$ python -q
>>> import numpy as np
>>> from numpy import linalg as LA
>>> np.set_printoptions(precision=2, suppress=True, linewidth=160, floatmode="fixed")
>>> arr = np.loadtxt("run7.csv", delimiter=",")
>>> arr.round(2) + 0
array([[-0.16,  0.50,  0.15,  0.49,  0.07,  0.30,  0.00, -0.05,  0.03, -0.37, -0.48],
       [-0.34,  0.08,  0.05, -0.28, -0.11,  0.44, -0.03,  0.61, -0.43,  0.19, -0.06],
       [-0.79, -0.48,  0.07,  0.04, -0.01,  0.01, -0.01, -0.31,  0.00, -0.20,  0.01],
       [ 0.05, -0.04,  0.51, -0.27,  0.04, -0.03,  0.25, -0.29,  0.02,  0.47, -0.53],
       [ 0.09, -0.18,  0.53, -0.15, -0.27, -0.14, -0.38,  0.38,  0.41, -0.34, -0.08],
       [-0.02,  0.00,  0.49,  0.42,  0.24,  0.29, -0.05,  0.00,  0.12,  0.35,  0.55],
       [ 0.34, -0.40, -0.14, -0.19,  0.25,  0.71, -0.11, -0.17,  0.14, -0.19, -0.12],
       [ 0.07,  0.14,  0.21, -0.22, -0.39,  0.20,  0.66, -0.13,  0.00, -0.36,  0.33],
       [ 0.07,  0.28,  0.21, -0.26, -0.13,  0.03, -0.55, -0.48, -0.46, -0.12,  0.18],
       [-0.07,  0.14,  0.18, -0.33,  0.79, -0.22,  0.15,  0.13, -0.09, -0.33,  0.09],
       [-0.32,  0.45, -0.22, -0.38,  0.01,  0.15, -0.14, -0.12,  0.63,  0.19,  0.12]])
>>> np.round(LA.pinv(arr), 2) + 0
array([[-0.16, -0.34, -0.79,  0.05,  0.09, -0.02,  0.34,  0.07,  0.07, -0.07, -0.32],
       [ 0.50,  0.08, -0.48, -0.04, -0.18,  0.00, -0.40,  0.14,  0.28,  0.14,  0.45],
       [ 0.15,  0.05,  0.07,  0.51,  0.53,  0.49, -0.14,  0.21,  0.21,  0.18, -0.22],
       [ 0.49, -0.28,  0.04, -0.27, -0.15,  0.42, -0.19, -0.22, -0.26, -0.33, -0.38],
       [ 0.07, -0.11, -0.01,  0.04, -0.27,  0.24,  0.25, -0.39, -0.13,  0.79,  0.01],
       [ 0.30,  0.44,  0.01, -0.03, -0.14,  0.29,  0.71,  0.20,  0.03, -0.22,  0.15],
       [ 0.00, -0.03, -0.01,  0.25, -0.38, -0.05, -0.11,  0.66, -0.55,  0.15, -0.14],
       [-0.05,  0.61, -0.31, -0.29,  0.38,  0.00, -0.17, -0.13, -0.48,  0.13, -0.12],
       [ 0.03, -0.43,  0.00,  0.02,  0.41,  0.12,  0.14,  0.00, -0.46, -0.09,  0.63],
       [-0.37,  0.19, -0.20,  0.47, -0.34,  0.35, -0.19, -0.36, -0.12, -0.33,  0.19],
       [-0.48, -0.06,  0.01, -0.53, -0.08,  0.55, -0.12,  0.33,  0.18,  0.09,  0.12]])
>>> Y = np.array([[2, 0, 1, 1], [0, 1, 1, 0], [0, 1, 1, 0]])
>>> A = Y.T @ Y
>>> A
array([[4, 0, 2, 2],
       [0, 2, 2, 0],
       [2, 2, 3, 1],
       [2, 0, 1, 1]])
>>> proj = np.triu(np.array([[-5, 3, -3, -2], [-2, -3, -5, -1], [-3, -3, 0, -4], [3, -3, 0, 4]]), 1) + np.eye(4)
>>> Y = proj @ A @ LA.inv(proj)
>>> np.round(np.poly(Y), 2) + 0
array([  1.00, -10.00,  22.00,   0.00,   0.00])
>>> u = np.array([1, -2])
>>> np.convolve(A[1], u)
array([ 0,  2, -2, -4,  0])
>>> np.correlate(A[1], A[3], "full")
array([0, 2, 4, 2, 4, 4, 0])
>>> vals, vecs = LA.eigh(A)
>>> np.round(vecs @ np.diag(vals) @ vecs.T, 2) + 0
array([[4.00, 0.00, 2.00, 2.00],
       [0.00, 2.00, 2.00, 0.00],
       [2.00, 2.00, 3.00, 1.00],
       [2.00, 0.00, 1.00, 1.00]])
>>> vals.round(2) + 0
array([0.00, 0.00, 3.27, 6.73])
>>> np.round(vecs.T @ vecs, 2) + 0
array([[1.00, 0.00, 0.00, 0.00],
       [0.00, 1.00, 0.00, 0.00],
       [0.00, 0.00, 1.00, 0.00],
       [0.00, 0.00, 0.00, 1.00]])
>>> np.round(LA.svd(A, compute_uv=False), 2) + 0
array([6.73, 3.27, 0.00, 0.00])
>>> np.abs(vecs[:, -1]).round(6).argmax()
np.int64(0)
>>> vals.sum(), np.trace(A)
(np.float64(10.0), np.int64(10))
>>> np.unique(vals.round(6) + 0, return_counts=True)[1]
array([2, 1, 1])
>>> (vals > 1e-8).sum(), (vals < -1e-8).sum()
(np.int64(2), np.int64(0))
>>> np.round(LA.eigvalsh(A @ A), 2) + 0
array([ 0.00,  0.00, 10.68, 45.32])
>>> Y = A / np.sqrt((A ** 2).mean(axis=1, keepdims=True))
>>> LA.matrix_rank(A - A.mean(axis=1, keepdims=True))
np.int64(2)
>>> X = np.array([[0, 2, 3], [0, 1, 3], [1, 2, 2]])
>>> x0 = np.array([5, 2, -3])
>>> target = X @ x0
>>> target
array([-5, -7,  3])
>>> LA.solve(X, X[:, 1])
array([0.00, 1.00, 0.00])
>>> LA.solve(X, 4 * target)
array([ 20.00,   8.00, -12.00])
>>> LA.solve(X.T, X[2])
array([ 0.00, -0.00,  1.00])
>>> LA.solve(X, target + X[:, 0])
array([ 6.00,  2.00, -3.00])
>>> data = np.array([[9.0, -7.0, 0.0, 0.0],
...     [9.0, 4.0, 0.0, 0.0],
...     [0.0, 0.0, 5.0, 3.0],
...     [0.0, 0.0, 0.0, 7.0]])
>>> cov = data.T @ data
>>> LA.svd(data, compute_uv=False) ** 2
array([169.01,  63.80,  57.99,  19.20])
>>> np.allclose(cov, cov.T)
True
>>> (data @ data.T).shape
(4, 4)
>>> np.trace(cov), (data ** 2).sum()
(np.float64(310.0), np.float64(310.0))
>>> rng = np.random.default_rng(30530)
>>> labels = rng.permutation(4)
>>> Y = data[:, labels] * rng.choice([-1, 1], 4)
>>> Y
array([[-0.00, -0.00,  7.00,  9.00],
       [-0.00, -0.00, -4.00,  9.00],
       [-3.00, -5.00, -0.00,  0.00],
       [-7.00, -0.00, -0.00,  0.00]])
>>> U, _, Vt = LA.svd(data.T @ Y)
>>> np.round(LA.lstsq(data, Y)[0], 2) + 0
array([[ 0.00,  0.00,  0.00,  1.00],
       [ 0.00,  0.00, -1.00,  0.00],
       [ 0.00, -1.00,  0.00,  0.00],
       [-1.00,  0.00,  0.00,  0.00]])
>>> labels
array([3, 2, 1, 0])
>>> data @ data
array([[ 18.00, -91.00,   0.00,   0.00],
       [117.00, -47.00,   0.00,   0.00],
       [  0.00,   0.00,  25.00,  36.00],
       [  0.00,   0.00,   0.00,  49.00]])
>>> round(float(LA.det(data)), 2)
3465.0
>>> (LA.matrix_power((data != 0) + (data.T != 0) + np.eye(4), 4) > 0).astype(int)
array([[1, 1, 0, 0],
       [1, 1, 0, 0],
       [0, 0, 1, 1],
       [0, 0, 1, 1]])
>>> np.sort(LA.eigvals(data).real)
array([5.00, 6.50, 6.50, 7.00])
